$ python3 -q
>>> import numpy as np
>>> np.set_printoptions(suppress=True, linewidth=100)
>>> rng = np.random.default_rng(533)
>>> W0 = rng.normal(size=(29, 10)) + 3 * np.array([1, 2, 2, 1, 0, -2, 1, -1, 1, -1])
>>> W0.round(2)
array([[ 3.11,  6.25,  6.48,  2.56, -0.3 , -5.24,  1.97, -3.4 ,  3.59, -3.05],
       [ 2.03,  5.64,  6.1 ,  3.46,  0.61, -6.18,  2.43, -2.09,  3.9 , -2.9 ],
       [ 2.74,  4.93,  6.25,  3.49, -0.82, -5.59,  2.52, -4.43,  0.83, -3.85],
       [ 1.62,  5.  ,  4.17,  2.41, -0.48, -5.98,  3.53, -3.33,  3.11, -2.61],
       [ 3.2 ,  6.25,  6.13,  3.17, -0.81, -7.32,  4.57, -2.51,  3.33, -2.71],
       [ 3.71,  6.67,  6.46,  1.14, -1.57, -6.48,  3.07, -4.02,  2.69, -2.69],
       [ 4.49,  6.62,  7.43,  3.71, -0.67, -7.52,  2.04, -3.97,  3.87, -3.25],
       [ 3.12,  4.93,  5.6 ,  4.21,  0.19, -4.14,  2.4 , -2.66,  1.26, -3.12],
       [ 2.54,  5.09,  5.14,  4.51,  1.52, -4.97,  2.18, -3.53,  2.22, -1.81],
       [ 3.05,  5.18,  6.14,  2.12, -1.98, -5.82,  2.37, -2.36,  3.23, -2.51],
       [ 2.69,  6.12,  7.46,  2.64, -0.64, -5.65,  2.49, -3.63,  4.85, -1.44],
       [ 3.17,  4.97,  5.23,  3.16, -0.56, -4.99,  1.62, -2.77,  4.21, -2.37],
       [ 4.35,  6.05,  6.26,  3.02,  0.89, -4.14,  2.57, -1.98,  2.29, -4.02],
       [ 2.23,  6.91,  6.31,  2.73,  0.61, -5.57,  2.57, -3.36,  1.43, -5.23],
       [ 3.28,  7.8 ,  5.84,  1.73, -0.49, -7.2 ,  2.6 , -3.15,  3.18, -2.53],
       [ 2.23,  5.29,  7.29,  2.46,  1.96, -5.52,  2.59, -2.54,  0.89, -2.09],
       [ 3.9 ,  5.84,  6.36,  3.26,  0.83, -5.26,  2.98, -1.53,  2.43, -3.23],
       [ 2.33,  6.68,  7.54,  1.28,  1.58, -6.61,  2.84, -1.09,  3.81, -2.96],
       [ 2.74,  5.84,  5.39,  2.09, -0.14, -7.29,  2.28, -1.83,  4.04, -2.89],
       [ 3.5 ,  5.33,  5.85,  2.61,  0.22, -6.96,  2.86, -5.48,  2.86, -1.82],
       [ 4.42,  4.5 ,  6.45,  2.79, -1.02, -5.2 ,  2.26, -2.05,  3.53, -1.7 ],
       [ 3.18,  3.87,  7.27,  2.13,  0.3 , -5.74,  3.44, -2.82,  1.58, -4.93],
       [ 4.01,  6.72,  6.69,  2.82,  0.13, -6.68,  3.08, -1.89,  3.97, -2.07],
       [ 3.01,  6.15,  6.78,  1.38,  0.13, -5.89,  3.95, -3.72,  3.18, -2.56],
       [ 3.47,  6.29,  6.45,  3.01, -1.54, -6.66,  2.3 , -4.46,  2.74, -2.59],
       [ 3.37,  4.98,  4.85,  3.81, -1.25, -6.21,  2.38, -2.24,  4.49, -1.61],
       [ 4.74,  5.32,  4.77,  2.16, -1.14, -7.05,  3.18, -2.56,  3.92, -2.8 ],
       [ 3.82,  6.24,  5.13,  4.09, -1.19, -5.88,  2.91, -3.26,  2.32, -1.97],
       [ 3.3 ,  5.13,  5.61,  2.04, -0.49, -4.01,  2.81, -1.13,  3.36, -3.52]])
>>> T = np.stack([W0, -1 * W0, W0[::-1]])
>>> np.round(np.linalg.norm(T, axis=(1, 2)), 2)
array([68.93, 68.93, 68.93])
>>> T.shape
(3, 29, 10)
>>> np.linalg.matrix_rank(T.reshape(3, -1))
np.int64(2)
>>> np.linalg.matrix_rank(T)
array([10, 10, 10])
>>> (T @ W0.T).shape
(3, 29, 29)
>>> Xs = W0 - W0.mean(axis=0)
>>> U, sigma, VT = np.linalg.svd(Xs, full_matrices=False)
>>> np.abs(U[:, 0]).argmax()
np.int64(7)
>>> np.round(Xs.mean(axis=0), 2) + 0
array([0., 0., 0., 0., 0., 0., 0., 0., 0., 0.])
>>> (np.sign(U[:, 0]) == np.sign(U[0, 0])).astype(int)
array([1, 0, 0, 1, 1, 1, 1, 0, 0, 1, 1, 1, 0, 0, 1, 0, 0, 0, 1, 1, 1, 0, 1, 1, 1, 1, 1, 1, 0])
>>> np.round(sigma ** 2 / (sigma ** 2).sum(), 2)
array([0.26, 0.17, 0.17, 0.1 , 0.08, 0.07, 0.05, 0.04, 0.03, 0.02])
>>> np.linalg.matrix_rank(Xs)
np.int64(10)
>>> np.searchsorted(np.cumsum(sigma ** 2) / (sigma ** 2).sum(), 0.9) + 1
np.int64(7)
>>> other = np.c_[W0[:, :8] @ np.array([[-1, 0, 2, -2, 2, 1, -2, -2],
...     [2, -1, 2, -1, 0, -2, 2, 0],
...     [0, 0, 1, 2, 0, 1, -1, 2],
...     [0, -2, -2, 0, -2, 0, 2, 0],
...     [1, 0, 2, 2, 2, 0, 2, 0],
...     [-1, -1, 0, 2, 2, 1, 2, -1],
...     [-1, 1, -1, 2, -2, 2, 1, 2],
...     [0, 2, 1, 1, 0, 1, 1, -1]]), np.array([4, 4, 7, 2, 2, 2, 0, 1, 2, 1, 4, 4, 7, 8, 3, 9, 4, 2, 4, 3, 8, 4, 9, 9, 0, 1, 1, 9, 4])]
>>> other.round(2)
array([[ 12.35, -10.96,  14.1 , -10.07, -13.92,  -7.61,  -7.62,  19.32,   4.  ],
       [ 13.61,  -8.11,  11.23,  -5.89, -18.87,  -6.56,  -2.78,  21.26,   4.  ],
       [  9.37, -12.66,   6.01, -10.12, -19.37,  -5.85,  -9.6 ,  22.08,   7.  ],
       [ 10.34,  -6.96,   4.76,  -9.08, -21.57,  -6.45,  -5.34,  21.49,   2.  ],
       [ 11.25,  -5.73,   9.99, -10.04, -25.34,  -3.87,  -7.88,  24.82,   2.  ],
       [ 11.47,  -7.45,  14.69, -15.15, -17.12,  -7.53, -15.3 ,  22.15,   2.  ],
       [ 13.55, -12.43,  14.84, -17.02, -18.93,  -8.74, -14.06,  21.45,   0.  ],
       [  8.66, -12.13,   8.6 ,  -5.73, -14.86,  -3.14,  -1.73,  16.56,   1.  ],
       [ 11.95, -14.01,   8.7 ,  -5.93, -15.22,  -6.62,   0.74,  18.09,   2.  ],
       [  8.77,  -5.94,   9.67, -12.21, -18.48,  -4.6 , -13.25,  19.11,   1.  ],
       [ 12.07, -10.51,  12.4 ,  -7.79, -17.47,  -6.38,  -9.02,  23.81,   4.  ],
       [  9.58, -10.22,   9.67, -11.47, -14.33,  -6.05,  -7.55,  15.11,   4.  ],
       [ 10.23,  -9.34,  18.27,  -5.58,  -8.97,  -2.49,  -2.72,  15.06,   7.  ],
       [ 15.21, -10.95,  14.42,  -6.89, -16.07,  -9.08,  -2.18,  22.23,   8.  ],
       [ 16.43,  -7.78,  17.81, -16.01, -17.47, -11.63,  -9.26,  20.66,   3.  ],
       [ 13.24,  -7.19,  16.21,   0.33, -12.75,  -3.95,  -3.31,  23.34,   9.  ],
       [ 10.89,  -7.17,  16.5 ,  -5.34, -13.51,  -2.25,  -3.37,  17.66,   4.  ],
       [ 16.38,  -1.98,  22.22,  -1.73, -13.65,  -5.52,  -4.57,  23.79,   2.  ],
       [ 13.8 ,  -4.12,  13.96, -12.68, -18.13,  -8.1 ,  -9.42,  18.97,   4.  ],
       [ 11.48, -11.68,  10.38, -13.87, -17.43,  -8.03, -13.07,  22.87,   3.  ],
       [  6.5 ,  -6.74,  12.33, -10.41, -13.72,  -0.87, -12.92,  15.84,   8.  ],
       [  7.17,  -4.6 ,  11.45,  -2.51, -15.68,   1.02, -11.88,  23.64,   4.  ],
       [ 13.15,  -6.37,  17.78, -10.18, -16.91,  -5.13,  -7.55,  20.11,   9.  ],
       [ 11.36,  -6.52,  14.92,  -5.93, -16.16,  -4.22,  -9.  ,  25.05,   9.  ],
       [ 11.93, -12.26,  10.12, -16.6 , -20.07,  -9.18, -13.38,  21.68,   0.  ],
       [  9.17,  -8.5 ,   6.79, -14.4 , -20.57,  -5.43,  -8.79,  16.19,   1.  ],
       [  8.63,  -4.53,  12.53, -17.85, -17.6 ,  -4.38, -15.04,  16.03,   1.  ],
       [ 10.45, -12.17,   8.51, -15.22, -20.51,  -6.88,  -6.58,  17.57,   9.  ],
       [  7.67,  -4.64,  13.49,  -5.01, -12.08,  -0.87,  -5.2 ,  15.37,   4.  ]])
>>> np.linalg.matrix_rank(np.c_[W0, other])
np.int64(11)
>>> np.round(np.linalg.norm(np.linalg.qr(W0)[0].T @ other, axis=0) ** 2 / ((other ** 2).sum(axis=0) + 1e-12), 2)
array([1.  , 1.  , 1.  , 1.  , 1.  , 1.  , 1.  , 1.  , 0.75])
>>> np.linalg.matrix_rank(other)
np.int64(9)
>>> np.round(np.linalg.norm(other - W0 @ np.linalg.lstsq(W0, other)[0], axis=0), 2) + 0
array([ 0.  ,  0.  ,  0.  ,  0.  ,  0.  ,  0.  ,  0.  ,  0.  , 13.29])
>>> np.round(np.linalg.lstsq(W0, other[:, 0])[0], 2) + 0
array([-1.,  2.,  0.,  0.,  1., -1., -1.,  0.,  0.,  0.])
